% python3 -q
>>> import numpy as np
>>> np.set_printoptions(suppress=True, linewidth=100)
>>> A = np.loadtxt("layer10.csv", delimiter=",")
>>> A
array([[ 2.,  1.,  2.,  1.],
       [ 3.,  2., -2.,  0.],
       [-2.,  2., -1., -2.],
       [17., 11., -8.,  1.]])
>>> rng = np.random.default_rng(86)
>>> B = A + rng.integers(-2, 3, (4, 3)) @ rng.integers(-2, 3, (3, 4))
>>> B
array([[-2.,  9., -4., -2.],
       [ 4., -4.,  0.,  5.],
       [-2.,  2., -3.,  5.],
       [20.,  7., -4.,  2.]])
>>> np.linalg.matrix_rank(B - A, tol=1e-8)
np.int64(3)
>>> B - A
array([[-4.,  8., -6., -3.],
       [ 1., -6.,  2.,  5.],
       [ 0.,  0., -2.,  7.],
       [ 3., -4.,  4.,  1.]])
>>> [round(float(x), 2) for x in np.linalg.svd(B, compute_uv=False)[:3]]
[21.91, 11.94, 7.1]
>>> print(np.abs(np.diag(np.linalg.qr(A)[1])) > 1e-9)
[ True  True  True False]
>>> print(np.unique(A.round(6), axis=0).shape)
(4, 4)
>>> round(np.trace(np.linalg.pinv(A) @ A), 2)
np.float64(3.0)
>>> np.linalg.lstsq(A[:-1].T, A[-1])[2]
np.int32(3)
>>> np.allclose(A[:-1].T @ np.linalg.lstsq(A[:-1].T, A[-1])[0], A[-1])
True
>>> X = np.load("sample2.npy")
>>> print(X)
[[-2.  9. -1.  9.  0.]
 [ 0. -3. -8.  1.  0.]
 [-6. -7. -5.  9.  0.]
 [ 7.  9.  0.  9.  0.]
 [ 0.  0.  0.  0.  0.]]
>>> np.abs(np.diag(np.linalg.qr(X)[1])) > 1e-9
array([ True,  True,  True,  True, False])
>>> np.allclose(X[:-1].T @ np.linalg.lstsq(X[:-1].T, X[-1])[0], X[-1])
True
>>> np.linalg.lstsq(X[:-1].T, X[-1])[2]
np.int32(4)
>>> round(float(np.trace(np.linalg.pinv(X) @ X)), 2)
4.0
>>> np.round(np.poly(X), 2)
array([   1.,    1., -193., -172., 9104.,    0.])
>>> round(np.linalg.det(2 * X), 2), round(np.linalg.det(X), 2)
(np.float64(0.0), np.float64(0.0))
>>> print(round(np.linalg.det(X.T), 2))
0.0
>>> rk = np.linalg.matrix_rank(X)
>>> rk
np.int64(4)
>>> N = np.linalg.svd(X)[2][rk:].T
>>> X @ N
array([[0.],
       [0.],
       [0.],
       [0.],
       [0.]])
>>> [int(np.linalg.matrix_rank(np.delete(X, i, axis=0))) for i in range(5)]
[3, 3, 3, 3, 4]
>>> [int(np.linalg.matrix_rank(X[:, :j + 1])) for j in range(5)]
[1, 2, 3, 4, 4]
>>> print(N.shape)
(5, 1)
>>> np.linalg.matrix_rank(X.T @ X), np.linalg.matrix_rank(X @ X.T)
(np.int64(4), np.int64(4))
>>> N[:, 0] / N[np.abs(N[:, 0]).round(6).argmax(), 0]
array([0., 0., 0., 0., 1.])
>>> f = np.array([2, 3])
>>> np.convolve(X[0], f)
array([-4., 12., 25., 15., 27.,  0.])
>>> print(np.correlate(X[0], X[2], "full"))
[  0. -18.  91. -40.  35. -92. -57. -54.   0.]
>>> feats = np.array([[8, 2, 0, 0, 10],
...     [2, 16, -12, 5, 2],
...     [0, -12, 14, -12, 2],
...     [0, 5, -12, 19, -8],
...     [10, 2, 2, -8, 25]])
>>> feats
array([[  8,   2,   0,   0,  10],
       [  2,  16, -12,   5,   2],
       [  0, -12,  14, -12,   2],
       [  0,   5, -12,  19,  -8],
       [ 10,   2,   2,  -8,  25]])
>>> vals, V = np.linalg.eigh(feats)
>>> x = np.array([5, -1, 5, -1, -5])
>>> np.round(V * np.maximum(vals, 0) @ V.T, 2) + 0
array([[  8.,   2.,   0.,   0.,  10.],
       [  2.,  16., -12.,   5.,   2.],
       [  0., -12.,  14., -12.,   2.],
       [  0.,   5., -12.,  19.,  -8.],
       [ 10.,   2.,   2.,  -8.,  25.]])
>>> proj = np.triu(np.array([[0, 1, 2, 1, 0],
...     [0, 0, 2, 1, 0],
...     [2, 2, 0, 2, 2],
...     [2, 2, 0, 1, 0],
...     [0, 1, 0, 0, 2]]), 1) + np.eye(5)
>>> B = proj @ feats @ np.linalg.inv(proj)
>>> proj @ feats - feats @ proj
array([[  2., -11., -16., -10.,  -2.],
       [  0., -21., -20.,   1.,  20.],
       [ 20.,  14.,   4.,   6.,   6.],
       [  0.,   0., -10.,  19.,  24.],
       [  0., -10., -24., -16.,  -4.]])
>>> print(B)
[[ 10. -11.   6. -11.  -4.]
 [  2.  -5.  10. -17. -22.]
 [ 20. -18. -10.  28.  56.]
 [  0.   5. -22.  58.  36.]
 [ 10.  -8.  -2.  -6.  29.]]
>>> E = np.load("mat.npy")
>>> E
array([[ 1,  5, 25,  4,  2],
       [ 2,  1,  5,  2,  4]])
>>> x = np.array([-2, 2, 2, -1, -2])
>>> h1 = np.maximum(E @ x, 0)
>>> np.maximum(E @ x, 0) - np.maximum(-E @ x, 0)
array([50, -2])
>>> h1
array([50,  0])
>>> E.sum(axis=1)
array([37, 14])
>>> E.shape
(2, 5)
>>> E - E[0]
array([[  0,   0,   0,   0,   0],
       [  1,  -4, -20,  -2,   2]])
>>> left, sv, Vt = np.linalg.svd(E, full_matrices=False)
>>> np.round(Vt @ Vt.T, 2) + 0
array([[1., 0.],
       [0., 1.]])
>>> np.round(np.abs(Vt[0]), 2)
array([0.05, 0.19, 0.96, 0.16, 0.11])
>>> np.allclose(left * sv @ Vt, E)
True
>>> print(np.round(left.T @ left, 2) + 0)
[[1. 0.]
 [0. 1.]]
>>> np.round(left.T @ E @ Vt.T, 2) + 0
array([[26.54,  0.  ],
       [ 0.  ,  4.07]])
>>> sv.round(2)
array([26.54,  4.07])
>>> (sv > 1e-8).sum()
np.int64(2)
>>> round(float(np.sqrt((sv ** 2).sum())), 2), np.round(np.linalg.norm(E), 2)
(26.85, np.float64(26.85))
>>> B = E + rng.integers(-2, 3, (2, 1)) @ rng.integers(-2, 3, (1, 5))
>>> print(B)
[[ 1  7 23  0  6]
 [ 2  2  4  0  6]]
>>> print(np.abs(B - E).sum(axis=1))
[12  6]
>>> np.round(np.linalg.svd(B - E, compute_uv=False), 2) + 0
array([7.07, 0.  ])
>>> F, _ = np.linalg.qr(np.array([[0.5, 0.1, 1.0, -0.4, 1.0],
...     [-0.2, 0.2, -1.6, 0.8, -0.4],
...     [-0.3, 0.2, 0.0, -1.6, -0.2],
...     [1.2, -0.4, -1.0, -0.6, 0.8],
...     [1.6, -0.3, -0.1, 0.0, 0.2]]))
>>> F.round(2)
array([[-0.24, -0.66, -0.42,  0.05, -0.57],
       [ 0.1 , -0.47,  0.83,  0.27, -0.09],
       [ 0.14, -0.4 ,  0.07, -0.86,  0.28],
       [-0.57,  0.38,  0.36, -0.4 , -0.49],
       [-0.76, -0.21, -0.02,  0.16,  0.59]])
>>> B = F / np.sqrt((F ** 2).mean(axis=1, keepdims=True))
>>> print(np.linalg.matrix_rank(F - F.mean(axis=1, keepdims=True)))
4
>>> w1 = np.array([[2, 0, -1, -1, 0, 0],
...     [-2, 0, 1, -1, 1, 1],
...     [2, 0, -1, 2, 1, -1],
...     [1, 0, 2, -1, -2, 0],
...     [-2, 2, -1, 0, -1, 2]])
>>> c = np.array([7, 5, 3, 8, 4, 1])
>>> act = np.maximum(F @ w1 + c, 0)
>>> (act > 0).astype(int)
array([[1, 1, 1, 1, 1, 0],
       [1, 1, 1, 1, 1, 0],
       [1, 1, 1, 1, 1, 1],
       [1, 1, 1, 1, 1, 1],
       [1, 1, 1, 1, 1, 1]])
>>> Z = np.array([[-3, 1], [-2, 3], [9, -3], [4, -8], [0, 2], [-2, -5]])
>>> np.round(act @ Z, 2)
array([[ 32.78, -48.51],
       [ 18.81, -52.3 ],
       [  6.81, -46.95],
       [ 39.43, -54.04],
       [ 34.05, -60.96]])
>>> (act @ Z).round(6).argmax(axis=1)
array([0, 0, 0, 0, 0])
>>> np.count_nonzero(F)
np.int64(25)
>>> print(round(float(np.abs(F).max()), 2))
0.86
>>> F[5]
Traceback (most recent call last):
  File "<python-input-80>", line 1, in <module>
    F[5]
    ~^^^
IndexError: index 5 is out of bounds for axis 0 with size 5
>>> np.round(np.linalg.svd(F, compute_uv=False), 2)
array([1., 1., 1., 1., 1.])
>>> round(float(np.linalg.norm(F)), 2)
2.24
>>> print(np.round(F.mean(axis=0), 2))
[-0.27 -0.27  0.16 -0.16 -0.06]
>>> np.unravel_index(np.abs(F).argmax(), F.shape)
(np.int64(2), np.int64(3))
>>> f, g = F[0], F[1]
>>> round(float(f @ g), 2)
0.0
>>> np.round(f @ f, 2)
np.float64(1.0)
>>> p = (f @ g) / (f @ f) * f
>>> np.round(np.linalg.norm(f + g) ** 2 + np.linalg.norm(f - g) ** 2, 2)
np.float64(4.0)
>>> np.round(np.outer(f, g), 2) + 0
array([[-0.02,  0.11, -0.2 , -0.06,  0.02],
       [-0.06,  0.31, -0.55, -0.18,  0.06],
       [-0.04,  0.2 , -0.35, -0.11,  0.04],
       [ 0.  , -0.02,  0.04,  0.01,  0.  ],
       [-0.05,  0.27, -0.48, -0.16,  0.05]])
>>> print(np.linalg.matrix_rank(np.outer(f, g)))
1
>>> print(p.round(2) + 0)
[0. 0. 0. 0. 0.]
>>> W0 = np.array([[2.63, -0.42, 0.18],
...     [0.31, 0.11, -0.1],
...     [0.56, -0.42, 0.27],
...     [-1.07, 0.45, -0.49]])
>>> B = np.c_[W0[:, :1] @ np.array([[2]]), np.array([0, 1, 1, 1])]
>>> print(B)
[[ 5.26  0.  ]
 [ 0.62  1.  ]
 [ 1.12  1.  ]
 [-2.14  1.  ]]
>>> np.round(np.linalg.norm(B - W0 @ np.linalg.lstsq(W0, B)[0], axis=0), 2) + 0
array([0.  , 1.25])
>>> print(np.linalg.matrix_rank(B))
2
>>> np.linalg.matrix_rank(np.c_[W0, B])
np.int64(4)
>>> def softmax(z):
...     e = np.exp(z - z.max(axis=-1, keepdims=True))
...     return e / e.sum(axis=-1, keepdims=True)
... 
>>> np.round(softmax(10 * W0[3]), 2) + 0
array([0., 1., 0.])
>>> scores = W0 @ W0.T / np.sqrt(3)
>>> np.round(softmax(scores)[3] @ W0, 2)
array([-0.4 ,  0.22, -0.27])
>>> f = np.array([2, 1])
>>> print(np.round(np.correlate(W0[0], W0[1], "full"), 2))
[-0.26  0.33  0.75 -0.11  0.06]
>>> theta = np.radians(90)
>>> r_ = np.eye(3)
>>> r_[1, 1] = r_[2, 2] = np.cos(theta)
>>> r_[1, 2], r_[2, 1] = -np.sin(theta), np.sin(theta)
>>> print(r_.round(2) + 0)
[[ 1.  0.  0.]
 [ 0.  0. -1.]
 [ 0.  1.  0.]]
>>> B = W0 @ r_.T
>>> np.allclose(np.linalg.norm(W0, axis=1), np.linalg.norm(B, axis=1))
True
>>> M = np.loadtxt("out11.csv", delimiter=",")
>>> M
array([[5., 0., 2.],
       [0., 5., 5.],
       [0., 0., 5.]])
>>> np.round(softmax(M).sum(axis=1), 2)
array([1., 1., 1.])
>>> np.round(softmax(M[1] + -3), 2) + 0
array([0. , 0.5, 0.5])
>>> np.round(softmax(10 * M[1]), 2) + 0
array([0. , 0.5, 0.5])
>>> np.round(softmax(M[1]), 2) + 0
array([0. , 0.5, 0.5])
>>> scores = M @ M.T / np.sqrt(3)
>>> np.round(softmax(scores), 2) + 0
array([[1. , 0. , 0. ],
       [0. , 1. , 0. ],
       [0. , 0.5, 0.5]])
>>> Z = 20 * np.array([[-0.5, 0.1, -1.7], [-1.4, 0.1, -0.6], [0.9, -0.1, -0.1]])
>>> lab = rng.integers(0, 3, 22)
>>> K = Z[lab] + rng.normal(size=(22, 3))
>>> K.round(2)
array([[-29.1 ,   2.4 , -10.57],
       [ -9.4 ,   1.42, -33.29],
       [ 18.35,  -2.24,  -1.18],
       [ 17.08,  -2.36,  -1.49],
       [ 17.77,   0.78,  -0.66],
       [ 19.41,  -1.2 ,  -1.98],
       [-10.94,   1.68, -34.38],
       [-29.66,   3.5 , -11.3 ],
       [ 16.55,  -1.73,  -1.29],
       [-27.6 ,   1.76, -11.77],
       [ 18.31,  -2.45,  -2.16],
       [-10.54,   0.47, -32.58],
       [ 17.74,  -2.72,  -3.32],
       [-11.65,   2.2 , -33.74],
       [-10.53,   2.56, -33.24],
       [-11.09,   2.38, -32.68],
       [-10.3 ,   3.24, -35.55],
       [ -8.6 ,   1.7 , -32.38],
       [ 17.37,  -2.76,  -3.09],
       [ 17.75,  -2.83,  -0.08],
       [ 17.45,  -2.27,  -2.48],
       [-10.15,   0.52, -31.6 ]])
>>> x = np.array([2, 8, 3])
>>> h1 = np.maximum(K @ x, 0)
>>> np.round(np.tanh(K @ x), 2)
array([-1., -1.,  1.,  1.,  1.,  1., -1., -1.,  1., -1.,  1., -1.,  1., -1., -1., -1., -1., -1.,
        1.,  1.,  1., -1.])
>>> np.round(K.T @ h1, 2)
array([2581.76, -185.41, -196.09])
>>> np.flatnonzero(h1 > 1e-9)
array([ 2,  3,  4,  5,  8, 10, 12, 18, 19, 20])
>>> proj = K @ np.linalg.solve(K.T @ K, K.T)
>>> round(float(np.trace(proj)), 2)
3.0
>>> np.round(np.linalg.eigvalsh(proj), 2) + 0
array([0., 0., 0., 0., 0., 0., 0., 0., 0., 0., 0., 0., 0., 0., 0., 0., 0., 0., 0., 1., 1., 1.])
>>> np.round(proj @ K[:, 0], 2)
array([-29.1 ,  -9.4 ,  18.35,  17.08,  17.77,  19.41, -10.94, -29.66,  16.55, -27.6 ,  18.31,
       -10.54,  17.74, -11.65, -10.53, -11.09, -10.3 ,  -8.6 ,  17.37,  17.75,  17.45, -10.15])
